% python3 -q
>>> import numpy as np
>>> np.set_printoptions(suppress=True, linewidth=160)
>>> other = np.array([[2, 2, 2, 2, 0, 0],
...     [0, 2, 0, 1, 0, 0],
...     [0, 2, 0, 2, 1, 2],
...     [1, 2, 2, 0, 0, 1],
...     [1, 2, 1, 1, 1, 2],
...     [0, 1, 2, 2, 0, 0]])
>>> E = other - other.T
>>> E
array([[ 0,  2,  2,  1, -1,  0],
       [-2,  0, -2, -1, -2, -1],
       [-2,  2,  0,  0,  0,  0],
       [-1,  1,  0,  0, -1, -1],
       [ 1,  2,  0,  1,  0,  2],
       [ 0,  1,  0,  1, -2,  0]])
>>> x = np.array([7, 8, 5, 1, 0, 0])
>>> np.round(np.linalg.svd(E, compute_uv=False), 2)
array([4.56, 4.56, 2.25, 2.25, 0.39, 0.39])
>>> x @ E @ x
np.int64(0)
>>> q = np.linalg.solve(np.eye(6) - E, np.eye(6) + E)
>>> np.round(q @ q.T, 2) + 0
array([[1., 0., 0., 0., 0., 0.],
       [0., 1., 0., 0., 0., 0.],
       [0., 0., 1., 0., 0., 0.],
       [0., 0., 0., 1., 0., 0.],
       [0., 0., 0., 0., 1., 0.],
       [0., 0., 0., 0., 0., 1.]])
>>> other = np.array([[2, 0, -1],
...     [0, 0, 1],
...     [2, 0, -1],
...     [-1, 1, 3],
...     [-2, -2, 2],
...     [-3, -2, -2]])
>>> np.einsum("ij,ij->i", E, E)
array([10, 14,  8,  4, 10,  6])
>>> np.einsum("ij->j", E)
array([-4,  8,  0,  2, -6,  0])
>>> m1 = np.loadtxt("run19.csv", delimiter=",")
>>> m1.round(2)
array([[-1.11,  1.33,  2.83, -1.81, -0.94, -3.12, -0.34],
       [ 1.66, -1.88,  0.43, -2.99,  1.71, -0.06,  2.58],
       [ 0.  ,  2.35, -3.28, -1.62, -1.8 , -0.66,  1.56],
       [ 1.11,  0.78, -1.28, -1.97,  2.11, -0.31, -3.62],
       [-1.39, -2.15,  0.03, -2.27, -2.75,  1.91, -1.43],
       [ 3.88, -1.02,  0.1 ,  0.81, -2.39, -1.39, -0.78],
       [ 1.66,  2.82,  2.1 , -0.68, -0.46,  3.03,  0.22]])
>>> x = np.array([0, 3, 1, -5, 3, -2, 5])
>>> a = np.maximum(m1 @ x, 0)
>>> np.round(np.maximum(m1 @ (3 * x), 0), 2)
array([52.78, 83.73, 46.64,  0.  ,  0.  ,  0.  , 22.82])
>>> round(float(m1[:, 2] @ m1[:, 4]), 2)
0.0
>>> np.round(np.linalg.svd(m1, compute_uv=False), 2)
array([5., 5., 5., 5., 5., 5., 5.])
>>> np.round(m1.T @ m1, 2) + 0
array([[25.,  0.,  0.,  0.,  0.,  0.,  0.],
       [ 0., 25.,  0.,  0.,  0.,  0.,  0.],
       [ 0.,  0., 25.,  0.,  0.,  0.,  0.],
       [ 0.,  0.,  0., 25.,  0.,  0.,  0.],
       [ 0.,  0.,  0.,  0., 25.,  0.,  0.],
       [ 0.,  0.,  0.,  0.,  0., 25.,  0.],
       [ 0.,  0.,  0.,  0.,  0.,  0., 25.]])
>>> x = np.array([3, 0, 2, -2, -2, 1, 0])
>>> target = m1 @ x
>>> target.round(2)
array([ 4.71,  8.34, -0.37,  0.18,  7.87, 13.63, 14.51])
>>> np.round(np.linalg.solve(m1.T, m1[2]), 2) + 0
array([0., 0., 1., 0., 0., 0., 0.])
>>> np.round(np.linalg.solve(m1, target + m1[:, 1]), 2) + 0
array([ 3.,  1.,  2., -2., -2.,  1.,  0.])
>>> np.round(np.linalg.solve(m1, m1[:, 2]), 2) + 0
array([0., 0., 1., 0., 0., 0., 0.])
>>> np.round(np.linalg.solve(m1, 3 * target), 2) + 0
array([ 9.,  0.,  6., -6., -6.,  3.,  0.])
>>> rng = np.random.default_rng(93503)
>>> labels = rng.permutation(7)
>>> labels
array([2, 5, 4, 0, 6, 1, 3])
>>> other = m1[labels][:, labels]
>>> np.round(np.linalg.det(other), 2), round(float(np.linalg.det(m1[labels])), 2)
(np.float64(78125.0), -78125.0)
>>> other.round(2)
array([[-3.28, -0.66, -1.8 ,  0.  ,  1.56,  2.35, -1.62],
       [ 0.1 , -1.39, -2.39,  3.88, -0.78, -1.02,  0.81],
       [ 0.03,  1.91, -2.75, -1.39, -1.43, -2.15, -2.27],
       [ 2.83, -3.12, -0.94, -1.11, -0.34,  1.33, -1.81],
       [ 2.1 ,  3.03, -0.46,  1.66,  0.22,  2.82, -0.68],
       [ 0.43, -0.06,  1.71,  1.66,  2.58, -1.88, -2.99],
       [-1.28, -0.31,  2.11,  1.11, -3.62,  0.78, -1.97]])
>>> np.allclose(other, m1)
False
>>> other = np.array([[-0.4, -1.3, -0.7],
...     [0.3, 0.5, 0.5],
...     [-0.9, 0.1, -0.6],
...     [-0.4, -1.1, 0.7],
...     [-0.6, 1.4, 0.3],
...     [-0.1, 1.0, 1.9],
...     [0.2, -0.4, 1.3],
...     [0.8, 0.5, -0.6],
...     [0.9, 2.6, 0.4]])
>>> Z = np.array([[1.7, -0.1, 0.7, -1.2, -0.8, 0.4, -0.1],
...     [0.3, 1.8, 2.1, 0.5, -0.7, -0.8, 0.1],
...     [0.5, -0.6, -1.8, -1.2, 1.4, 1.1, -0.2]])
>>> arr = other @ Z
>>> arr.round(2)
array([[-1.42, -1.88, -1.75,  0.67,  0.25,  0.11,  0.05],
       [ 0.91,  0.57,  0.36, -0.71,  0.11,  0.27, -0.08],
       [-1.8 ,  0.63,  0.66,  1.85, -0.19, -1.1 ,  0.22],
       [-0.66, -2.36, -3.85, -0.91,  2.07,  1.49, -0.21],
       [-0.45,  2.4 ,  1.98,  1.06, -0.08, -1.03,  0.14],
       [ 1.08,  0.67, -1.39, -1.66,  2.04,  1.25, -0.27],
       [ 0.87, -1.52, -3.04, -2.  ,  1.94,  1.83, -0.32],
       [ 1.21,  1.18,  2.69,  0.01, -1.83, -0.74,  0.09],
       [ 2.51,  4.35,  5.37, -0.26, -1.98, -1.28,  0.09]])
>>> cov = arr.T @ arr
>>> np.round(np.linalg.svd(arr, compute_uv=False) ** 2, 2) + 0
array([133.21,  29.24,   6.97,   0.  ,   0.  ,   0.  ,   0.  ])
>>> np.round(np.diag(cov), 2)
array([16.41, 38.66, 69.62, 13.15, 19.6 , 11.67,  0.31])
>>> np.linalg.matrix_rank(cov)
np.int64(3)
>>> (arr @ arr.T).shape
(9, 9)
>>> np.allclose(cov, cov.T)
True
>>> rank = np.linalg.matrix_rank(arr)
>>> rank
np.int64(3)
>>> N = np.linalg.svd(arr)[2][rank:].T
>>> [int(np.linalg.matrix_rank(np.delete(arr, i, axis=0))) for i in range(9)]
[3, 3, 3, 3, 3, 3, 3, 3, 3]
>>> np.round(arr @ np.linalg.pinv(arr) @ arr, 2)
array([[-1.42, -1.88, -1.75,  0.67,  0.25,  0.11,  0.05],
       [ 0.91,  0.57,  0.36, -0.71,  0.11,  0.27, -0.08],
       [-1.8 ,  0.63,  0.66,  1.85, -0.19, -1.1 ,  0.22],
       [-0.66, -2.36, -3.85, -0.91,  2.07,  1.49, -0.21],
       [-0.45,  2.4 ,  1.98,  1.06, -0.08, -1.03,  0.14],
       [ 1.08,  0.67, -1.39, -1.66,  2.04,  1.25, -0.27],
       [ 0.87, -1.52, -3.04, -2.  ,  1.94,  1.83, -0.32],
       [ 1.21,  1.18,  2.69,  0.01, -1.83, -0.74,  0.09],
       [ 2.51,  4.35,  5.37, -0.26, -1.98, -1.28,  0.09]])
>>> np.unique(arr.round(6), axis=0).shape
(9, 7)
>>> np.allclose(arr[:-1].T @ np.linalg.lstsq(arr[:-1].T, arr[-1])[0], arr[-1])
True
>>> W1 = np.array([[1, 8, 0],
...     [9, 0, 7],
...     [6, 5, 8],
...     [5, 1, 2],
...     [6, 5, 0],
...     [3, 6, 1],
...     [3, 5, 2]])
>>> beta = np.array([6, 4, -2])
>>> H = np.maximum(arr @ W1 + beta, 0)
>>> (H > 0).astype(int)
array([[0, 0, 0],
       [1, 1, 1],
       [1, 0, 1],
       [0, 0, 0],
       [1, 1, 1],
       [1, 1, 0],
       [0, 1, 0],
       [1, 1, 1],
       [1, 1, 1]])
>>> np.linalg.matrix_rank(H)
np.int64(3)
>>> np.round((H > 0).mean(axis=0), 2)
array([0.67, 0.67, 0.56])
>>> Z = np.array([[2, -4], [-1, 2], [-2, 4]])
>>> W1 @ Z
array([[ -6,  12],
       [  4,  -8],
       [ -9,  18],
       [  5, -10],
       [  7, -14],
       [ -2,   4],
       [ -3,   6]])
>>> feats = np.loadtxt("test16.csv", delimiter=",")
>>> feats.round(2)
array([[ 0.22,  0.32, -0.22, -0.13,  0.03, -0.08, -0.07],
       [ 0.32,  0.54, -0.13, -0.32, -0.12, -0.11, -0.06],
       [-0.22, -0.13,  0.55, -0.16, -0.37,  0.07,  0.15],
       [-0.13, -0.32, -0.16,  0.3 ,  0.25,  0.05, -0.02],
       [ 0.03, -0.12, -0.37,  0.25,  0.32, -0.01, -0.09],
       [-0.08, -0.11,  0.07,  0.05, -0.01,  0.03,  0.02],
       [-0.07, -0.06,  0.15, -0.02, -0.09,  0.02,  0.04]])
>>> np.unique(feats.round(6), axis=0).shape
(7, 7)
>>> np.allclose(feats[:-1].T @ np.linalg.lstsq(feats[:-1].T, feats[-1])[0], feats[-1])
True
>>> Uu, s, vt = np.linalg.svd(feats, full_matrices=False)
>>> np.allclose(Uu * s @ vt, feats)
True
>>> w, evecs = np.linalg.eigh(feats)
>>> x = np.array([-3, 5, 1, -2, -3, 4, -3])
>>> np.round(evecs * np.maximum(w, 0) @ evecs.T, 2)
array([[ 0.22,  0.32, -0.22, -0.13,  0.03, -0.08, -0.07],
       [ 0.32,  0.54, -0.13, -0.32, -0.12, -0.11, -0.06],
       [-0.22, -0.13,  0.55, -0.16, -0.37,  0.07,  0.15],
       [-0.13, -0.32, -0.16,  0.3 ,  0.25,  0.05, -0.02],
       [ 0.03, -0.12, -0.37,  0.25,  0.32, -0.01, -0.09],
       [-0.08, -0.11,  0.07,  0.05, -0.01,  0.03,  0.02],
       [-0.07, -0.06,  0.15, -0.02, -0.09,  0.02,  0.04]])
>>> round(x @ feats @ x, 2)
np.float64(20.89)
>>> np.round(np.linalg.eigvalsh(feats[1:, 1:]), 2) + 0
array([0.  , 0.  , 0.  , 0.  , 0.78, 1.  ])
>>> round(np.abs(feats).sum(axis=1).max(), 2), round(np.abs(w).max(), 2)
(np.float64(1.63), np.float64(1.0))
>>> J = np.load("dump.npy")
>>> J.round(2)
array([[ 0.99, -0.04, -0.1 , -0.07, -0.04, -0.01, -0.01, -0.01, -0.1 ],
       [-0.04,  0.88, -0.29, -0.21, -0.12, -0.04, -0.04, -0.04, -0.29],
       [-0.1 , -0.29,  0.32, -0.48, -0.29, -0.1 , -0.1 , -0.1 , -0.68],
       [-0.07, -0.21, -0.48,  0.66, -0.21, -0.07, -0.07, -0.07, -0.48],
       [-0.04, -0.12, -0.29, -0.21,  0.88, -0.04, -0.04, -0.04, -0.29],
       [-0.01, -0.04, -0.1 , -0.07, -0.04,  0.99, -0.01, -0.01, -0.1 ],
       [-0.01, -0.04, -0.1 , -0.07, -0.04, -0.01,  0.99, -0.01, -0.1 ],
       [-0.01, -0.04, -0.1 , -0.07, -0.04, -0.01, -0.01,  0.99, -0.1 ],
       [-0.1 , -0.29, -0.68, -0.48, -0.29, -0.1 , -0.1 , -0.1 ,  0.32]])
>>> labels = rng.permutation(9)
>>> labels
array([6, 5, 7, 4, 3, 8, 1, 2, 0])
>>> other = J[labels][:, labels]
>>> np.allclose(other, J)
False
>>> round(np.linalg.det(other), 2), round(float(np.linalg.det(J[labels])), 2)
(np.float64(-1.0), -1.0)
>>> np.round(np.diag(other), 2)
array([0.99, 0.99, 0.99, 0.88, 0.66, 0.32, 0.88, 0.32, 0.99])
>>> x = np.array([1, 1, -2, 1, 0, 0, 0, 2, 0])
>>> target = J @ x
>>> beta, lr = np.zeros(9), 1 / np.linalg.norm(J, 2) ** 2
>>> for i in range(60):
...     beta -= lr * J.T @ (J @ beta - target)
...     if i % 10 == 0: print(i, round(np.linalg.norm(J @ beta - target), 2))
... 
0 0.0
10 0.0
20 0.0
30 0.0
40 0.0
50 0.0
>>> np.round(np.linalg.cond(J), 2)
np.float64(1.0)
>>> w, evecs = np.linalg.eigh(J)
>>> x = np.array([1, 0, 0, 1, 1, 2, 3, 1, 0])
>>> np.round(evecs * np.abs(w) @ evecs.T, 2) + 0
array([[1., 0., 0., 0., 0., 0., 0., 0., 0.],
       [0., 1., 0., 0., 0., 0., 0., 0., 0.],
       [0., 0., 1., 0., 0., 0., 0., 0., 0.],
       [0., 0., 0., 1., 0., 0., 0., 0., 0.],
       [0., 0., 0., 0., 1., 0., 0., 0., 0.],
       [0., 0., 0., 0., 0., 1., 0., 0., 0.],
       [0., 0., 0., 0., 0., 0., 1., 0., 0.],
       [0., 0., 0., 0., 0., 0., 0., 1., 0.],
       [0., 0., 0., 0., 0., 0., 0., 0., 1.]])
>>> other = np.linalg.inv(J)
>>> np.allclose(other, J.T)
True
>>> np.round(np.linalg.det(J) * np.linalg.det(other), 2)
np.float64(1.0)
>>> np.round(np.linalg.inv(other), 2)
array([[ 0.99, -0.04, -0.1 , -0.07, -0.04, -0.01, -0.01, -0.01, -0.1 ],
       [-0.04,  0.88, -0.29, -0.21, -0.12, -0.04, -0.04, -0.04, -0.29],
       [-0.1 , -0.29,  0.32, -0.48, -0.29, -0.1 , -0.1 , -0.1 , -0.68],
       [-0.07, -0.21, -0.48,  0.66, -0.21, -0.07, -0.07, -0.07, -0.48],
       [-0.04, -0.12, -0.29, -0.21,  0.88, -0.04, -0.04, -0.04, -0.29],
       [-0.01, -0.04, -0.1 , -0.07, -0.04,  0.99, -0.01, -0.01, -0.1 ],
       [-0.01, -0.04, -0.1 , -0.07, -0.04, -0.01,  0.99, -0.01, -0.1 ],
       [-0.01, -0.04, -0.1 , -0.07, -0.04, -0.01, -0.01,  0.99, -0.1 ],
       [-0.1 , -0.29, -0.68, -0.48, -0.29, -0.1 , -0.1 , -0.1 ,  0.32]])
>>> np.round(np.linalg.det(J) * other, 2)
array([[-0.99,  0.04,  0.1 ,  0.07,  0.04,  0.01,  0.01,  0.01,  0.1 ],
       [ 0.04, -0.88,  0.29,  0.21,  0.12,  0.04,  0.04,  0.04,  0.29],
       [ 0.1 ,  0.29, -0.32,  0.48,  0.29,  0.1 ,  0.1 ,  0.1 ,  0.68],
       [ 0.07,  0.21,  0.48, -0.66,  0.21,  0.07,  0.07,  0.07,  0.48],
       [ 0.04,  0.12,  0.29,  0.21, -0.88,  0.04,  0.04,  0.04,  0.29],
       [ 0.01,  0.04,  0.1 ,  0.07,  0.04, -0.99,  0.01,  0.01,  0.1 ],
       [ 0.01,  0.04,  0.1 ,  0.07,  0.04,  0.01, -0.99,  0.01,  0.1 ],
       [ 0.01,  0.04,  0.1 ,  0.07,  0.04,  0.01,  0.01, -0.99,  0.1 ],
       [ 0.1 ,  0.29,  0.68,  0.48,  0.29,  0.1 ,  0.1 ,  0.1 , -0.32]])
>>> W0 = np.loadtxt("a.csv", delimiter=",")
>>> W0
array([[ -2.97,  -1.76,   0.24,  -3.16,  -0.79,  -0.64,   2.38,  10.62],
       [ -1.81,  -0.37,   0.08,   1.53,  -0.26,  -0.12,  -4.27, -21.4 ],
       [-13.15,  -0.48,   0.09,   0.48,  -0.41,   0.25,   6.47,  10.69],
       [ 10.18,  -1.95,  -0.12,  -0.37,   0.51,   0.66,  -0.35,   5.89],
       [-20.03,  -1.43,   0.16,  -0.58,   0.71,   0.18,  -2.57,  10.63],
       [  9.92,   0.98,   0.3 ,   1.23,   0.28,   0.42,  -1.36, -11.42],
       [ 10.72,   0.43,  -0.2 ,  -3.  ,  -0.86,  -0.23,  -0.3 ,  14.46],
       [  0.67,   0.61,   0.02,  -1.79,  -1.68,  -0.22,   0.7 ,   6.34],
       [  2.03,   0.09,   0.04,   4.43,   0.73,  -0.29,  -0.26,   9.68],
       [-10.39,  -0.39,  -0.17,  -1.05,   0.69,   0.36,   4.65,   2.65],
       [  1.  ,  -0.27,  -0.07,  -3.65,   0.21,  -0.42,   4.88,   6.4 ],
       [  0.39,  -0.65,   0.15,  -1.96,  -0.23,  -0.02,  -3.19,  -4.86],
       [ -0.64,  -1.75,   0.  ,   2.72,   0.69,  -0.16,   1.45,  -2.47],
       [-30.59,   2.32,  -0.22,   0.59,   0.14,  -0.38,  -1.06,  -9.44],
       [  1.75,  -1.44,  -0.03,   0.34,   0.43,  -0.62,   5.85,   9.97],
       [-14.59,   0.56,   0.1 ,   3.25,  -0.3 ,  -0.23,  -7.45,  -4.55],
       [-25.37,  -0.68,  -0.16,  -0.11,  -1.  ,   0.2 ,  -0.78,  -1.84],
       [-52.04,  -4.05,   0.09,  -1.64,  -0.7 ,  -0.29,  -0.3 ,  -5.11],
       [-15.68,  -0.76,   0.27,   3.1 ,   0.55,  -0.22,   5.34,  -4.17],
       [-16.82,  -0.03,   0.  ,  -1.67,   0.05,   0.17,  -9.55,   3.6 ],
       [-19.48,   2.17,   0.06,   3.09,   1.12,  -0.31,   0.32,   8.35],
       [-11.28,   2.41,   0.01,  -2.75,  -0.86,   0.12,  -1.05,  -1.07],
       [  5.35,  -0.15,  -0.01,  -0.09,  -0.34,   0.27,  -1.87,  -0.48],
       [-42.8 ,   0.97,  -0.19,  -1.41,  -0.11,  -0.18,  -3.51,   6.65],
       [ -6.04,  -2.55,   0.08,   4.4 ,   0.92,   0.24,  14.6 ,  -4.01],
       [ 10.13,  -1.13,  -0.22,  -0.34,   1.19,  -0.09,   2.64,   9.34],
       [-15.4 ,   1.9 ,   0.15,   2.94,   0.84,   0.25,  -3.32,  -4.66],
       [  1.8 ,  -0.95,  -0.04,  -1.4 ,   0.57,   0.56,   0.14,  -0.44],
       [ 51.54,   0.14,   0.19,  -0.99,  -0.19,   0.11,   6.28,   6.33],
       [-43.86,   0.03,  -0.02,  -0.28,  -1.52,   0.17,   2.09,  -5.6 ],
       [ -7.73,   3.39,  -0.03,  -0.93,   1.21,  -0.3 ,  -0.99,   1.33],
       [-11.72,   0.72,  -0.03,  -1.82,  -0.54,  -0.58,  -2.65, -14.55],
       [ -4.55,   0.24,  -0.3 ,  -2.56,   0.52,  -0.4 ,   9.38,   2.3 ],
       [ -7.25,   1.23,  -0.09,  -2.96,   0.09,   0.31,  -6.08, -10.42],
       [  5.21,   1.63,   0.28,  -3.75,  -0.29,   0.1 ,   2.72,   4.9 ]])
>>> other = W0 / np.linalg.norm(W0, axis=1, keepdims=True)
>>> cov = other @ other.T
>>> (cov - 2 * np.eye(35)).round(6).argmax(axis=1)
array([ 7, 11,  9, 25, 20, 22, 25,  0, 14,  2, 14,  1, 24, 29, 10, 26, 17, 16, 29, 23,  4, 16, 28, 16, 32,  3, 13, 28,  3, 16, 21, 33,  9, 31,  6])
>>> np.round(np.linalg.norm(other, axis=1), 2)
array([1., 1., 1., 1., 1., 1., 1., 1., 1., 1., 1., 1., 1., 1., 1., 1., 1., 1., 1., 1., 1., 1., 1., 1., 1., 1., 1., 1., 1., 1., 1., 1., 1., 1., 1.])
>>> cov[29].round(2)
array([ 0.15,  0.2 ,  0.66, -0.91,  0.8 , -0.55, -0.68, -0.2 , -0.3 ,  0.86, -0.17,  0.02,  0.22,  0.98, -0.23,  0.85,  1.  ,  0.99,  0.94,  0.8 ,  0.84,
        0.94, -0.93,  0.95,  0.42, -0.79,  0.93, -0.66, -0.98,  1.  ,  0.85,  0.7 ,  0.42,  0.57, -0.65])
